% ipython --no-banner

In [1]: import numpy as np

In [2]: np.set_printoptions(precision=2, suppress=True, linewidth=100, legacy="1.25")

In [3]: E = np.loadtxt("w.csv", delimiter=",")

In [4]: print(E)
[[1.   0.   0.   0.  ]
 [0.   1.   0.   0.  ]
 [0.   0.5  0.5  0.  ]
 [0.33 0.33 0.   0.33]]

In [5]: # rows sum to 1

In [6]: print(np.linalg.norm(E, axis=1))
[1.   1.   0.71 0.58]

In [7]: print(round(float(np.linalg.norm(E) ** 2 / np.linalg.norm(E, 2) ** 2), 2))
1.94

In [8]: print(round(np.linalg.norm(E, "nuc"), 2))
2.99

In [9]: print(np.round(E[0] @ E[3], 2))
0.33

In [10]: print(np.linalg.norm(E, axis=0))
[1.05 1.17 0.5  0.33]

In [11]: print(round(np.linalg.norm(E[0], 1), 2), round(np.linalg.norm(E[0], np.inf), 2))
1.0 1.0

In [12]: print(round(float(np.linalg.norm(E, 1)), 2), round(float(np.linalg.norm(E, np.inf)), 2))
1.83 1.0

In [13]: print(np.linalg.norm(E, axis=1).argmax())
0

In [14]: M2 = E / np.sqrt((E ** 2).mean(axis=1, keepdims=True))

In [15]: print(np.linalg.matrix_rank(M2) == np.linalg.matrix_rank(E))
True

In [16]: print(np.linalg.norm(M2, axis=1))
[2. 2. 2. 2.]

In [17]: print(np.linalg.matrix_rank(E - E.mean(axis=1, keepdims=True)))
3

In [18]: u = np.array([1, 1])

In [19]: print(np.correlate(E[3], E[1], "full"))
[0.   0.   0.33 0.33 0.   0.33 0.  ]

In [20]: print(np.polyval(u, E[3]))
[1.33 1.33 1.   1.33]

In [21]: O, evecs = np.linalg.qr(E[:, :2])[0], np.linalg.qr(E[:, 2:])[0]

In [22]: sigma = np.linalg.svd(O.T @ evecs, compute_uv=False)

In [23]: print(round(np.linalg.norm(O @ O.T - evecs @ evecs.T, 2), 2))
0.97

In [24]: print(sigma)
[0.54 0.25]

In [25]: J = np.load("out15.npy")

In [26]: print(J.round(2) + 0)
[[-0.15 -0.32  0.3  -0.56  0.33  0.13]
 [-0.2  -0.38 -0.57 -0.36  0.1   0.05]
 [-0.2   0.36 -0.21  0.1   0.12  0.24]
 [ 0.18  0.18 -0.32 -0.2  -0.28 -0.45]
 [-0.3  -0.35  0.22  0.45 -0.11 -0.17]
 [-0.43  0.23 -0.1   0.26  0.47  0.11]
 [ 0.23 -0.27  0.19  0.25  0.25 -0.42]
 [ 0.03 -0.08  0.33 -0.05  0.12  0.24]
 [-0.48  0.13 -0.1   0.    0.16 -0.47]
 [-0.3   0.42  0.44 -0.3  -0.36 -0.03]
 [-0.28 -0.14  0.14 -0.22 -0.07 -0.39]
 [ 0.36  0.36  0.11 -0.17  0.57 -0.28]]

In [27]: M2 = np.c_[J[:, :1] @ np.array([[-3]]), np.array([1, 3, -3, 0, -1, 2, 1, -1, -1, -3, 3, 1])]

In [28]: print(M2)
[[ 0.46  1.  ]
 [ 0.61  3.  ]
 [ 0.61 -3.  ]
 [-0.53  0.  ]
 [ 0.91 -1.  ]
 [ 1.3   2.  ]
 [-0.69  1.  ]
 [-0.08 -1.  ]
 [ 1.45 -1.  ]
 [ 0.91 -3.  ]
 [ 0.84  3.  ]
 [-1.07  1.  ]]

In [29]: print(np.round(np.linalg.lstsq(J, M2[:, 0])[0], 2) + 0)
[-3.  0.  0.  0.  0.  0.]

In [30]: print(np.round(np.linalg.norm(M2 - J @ np.linalg.lstsq(J, M2)[0], axis=0), 2) + 0)
[0.   4.25]

In [31]: print(np.linalg.norm(np.linalg.qr(J)[0].T @ M2, axis=0) ** 2 / ((M2 ** 2).sum(axis=0) + 1e-12))
[1.   0.61]

In [32]: print(np.linalg.matrix_rank(np.c_[J, M2]))
7

In [33]: M2 = J / np.sqrt((J ** 2).mean(axis=1, keepdims=True))

In [34]: print(np.linalg.norm(M2, axis=1))
[2.45 2.45 2.45 2.45 2.45 2.45 2.45 2.45 2.45 2.45 2.45 2.45]

In [35]: print(np.linalg.matrix_rank(J - J.mean(axis=1, keepdims=True)))
5

In [36]: print(M2[9])
[-0.9   1.26  1.29 -0.89 -1.06 -0.1 ]

In [37]: t3 = np.stack([E, -3 * E, E[::-1]])

In [38]: print(np.linalg.matrix_rank(t3.reshape(3, -1)))
2

In [39]: print(np.einsum("bij,cij->bc", t3, t3))
[[ 2.83 -8.5   1.67]
 [-8.5  25.5  -5.  ]
 [ 1.67 -5.    2.83]]

In [40]: print(t3.sum(axis=0))
[[-1.67  0.33  0.    0.33]
 [ 0.   -1.5   0.5   0.  ]
 [ 0.    0.   -1.    0.  ]
 [ 0.33 -0.67  0.   -0.67]]

In [41]: x0 = np.array([0, 1, 1, 0, 1, 2])

In [42]: rhs = J @ x0

In [43]: print(np.round(np.linalg.pinv(J) @ J, 2) + 0)
[[1. 0. 0. 0. 0. 0.]
 [0. 1. 0. 0. 0. 0.]
 [0. 0. 1. 0. 0. 0.]
 [0. 0. 0. 1. 0. 0.]
 [0. 0. 0. 0. 1. 0.]
 [0. 0. 0. 0. 0. 1.]]

In [44]: print(np.round(np.linalg.lstsq(J, rhs)[0], 2) + 0)
[0. 1. 1. 0. 1. 2.]

In [45]: rng = np.random.default_rng(14)

In [46]: rhs = rhs + 0.05 * rng.normal(size=12)

In [47]: print(rhs)
[ 0.61 -0.79  0.66 -1.47 -0.59  0.88 -0.66  0.87 -0.69  0.39 -0.71  0.42]

In [48]: coef, *_ = np.linalg.lstsq(J, rhs)

In [49]: print(np.round(np.linalg.norm(rhs - J @ coef), 2))
0.18

In [50]: print([round(float(np.linalg.norm(np.linalg.solve(J.T @ J + lam * np.eye(6), J.T @ rhs))), 2) for lam in (0, 1, 10, 100)])
[2.68, 1.34, 0.24, 0.03]

In [51]: D = np.linalg.norm(J[:, None] - J[None], axis=-1)

In [52]: print(np.linalg.matrix_rank(D ** 2))
8

In [53]: print(D[9].round(6).argsort(kind="stable")[:4])
[ 9 10  7  2]

In [54]: print(np.flatnonzero(D[9] < D.mean() / 2))
[9]

In [55]: print(np.unravel_index(D.round(6).argmax(), D.shape))
(1, 9)

In [56]: print(np.linalg.norm(J, axis=1))
[0.81 0.81 0.54 0.7  0.71 0.74 0.68 0.44 0.71 0.83 0.57 0.83]

In [57]: arr = np.array([[0, 1, 2, 1, 0, 3],
    ...:     [-3, 2, 2, 1, -2, -3],
    ...:     [-3, 3, -1, -3, 3, 3],
    ...:     [-3, 0, -3, 1, -3, 1],
    ...:     [2, -1, -3, -1, -1, 2],
    ...:     [0, 2, 0, -1, 0, 3],
    ...:     [2, -1, 3, -2, 2, 1],
    ...:     [1, 0, -1, 3, -1, 1]])

In [58]: arr[-1] = arr[0] + 5 * arr[1]

In [59]: print(arr)
[[  0   1   2   1   0   3]
 [ -3   2   2   1  -2  -3]
 [ -3   3  -1  -3   3   3]
 [ -3   0  -3   1  -3   1]
 [  2  -1  -3  -1  -1   2]
 [  0   2   0  -1   0   3]
 [  2  -1   3  -2   2   1]
 [-15  11  12   6 -10 -12]]

In [60]: # row 7 is much longer than the rest

In [61]: x0 = np.array([0, -3, -2, -3, -1, 2])

In [62]: rhs = arr @ x0

In [63]: print(np.round(np.linalg.solve(arr.T @ arr, arr.T @ rhs), 2) + 0)
[ 0. -3. -2. -3. -1.  2.]

In [64]: try:
    ...:     np.linalg.solve(arr, rhs)
    ...: except np.linalg.LinAlgError as e:
    ...:     print(e)
    ...: 
Last 2 dimensions of the array must be square

In [65]: rhs = rhs + 0.1 * rng.normal(size=8)

In [66]: print(rhs)
[ -3.96 -16.73   4.99   8.01  16.95   3.03   2.79 -89.06]

In [67]: coef, *_ = np.linalg.lstsq(arr, rhs)

In [68]: print([round(float(np.linalg.norm(np.linalg.solve(arr.T @ arr + lam * np.eye(6), arr.T @ rhs))), 2) for lam in (0, 1, 10, 100)])
[5.13, 4.5, 3.61, 2.92]

In [69]: print(round(np.linalg.norm(rhs - arr @ coef), 2))
0.29

In [70]: M2 = np.c_[arr[:, :4] @ np.array([[-2, -1, 0, -2], [2, 3, -2, -2], [1, -3, -2, 0], [-2, 3, 1, 0]]), np.array([-1, 1, -1, -2, 6, 4, -1, 6])]

In [71]: print(M2)
[[  2   0  -5  -2  -1]
 [ 10   6  -7   2   1]
 [ 17   6  -7   0  -1]
 [  1  15   7   6  -2]
 [ -7   1   7  -2   6]
 [  6   3  -5  -4   4]
 [  1 -20  -6  -2  -1]
 [ 52  30 -40   8   6]]

In [72]: print(np.linalg.norm(np.linalg.qr(arr)[0].T @ M2, axis=0) ** 2 / ((M2 ** 2).sum(axis=0) + 1e-12))
[1.   1.   1.   1.   0.98]

In [73]: print(np.round(np.linalg.norm(M2 - arr @ np.linalg.lstsq(arr, M2)[0], axis=0), 2) + 0)
[0.   0.   0.   0.   1.33]

In [74]: print(np.linalg.matrix_rank(M2))
5

In [75]: print(np.linalg.matrix_rank(np.c_[arr, M2]))
7

In [76]: print(np.round(np.linalg.lstsq(arr, M2[:, 0])[0], 2) + 0)
[-2.  2.  1. -2.  0.  0.]
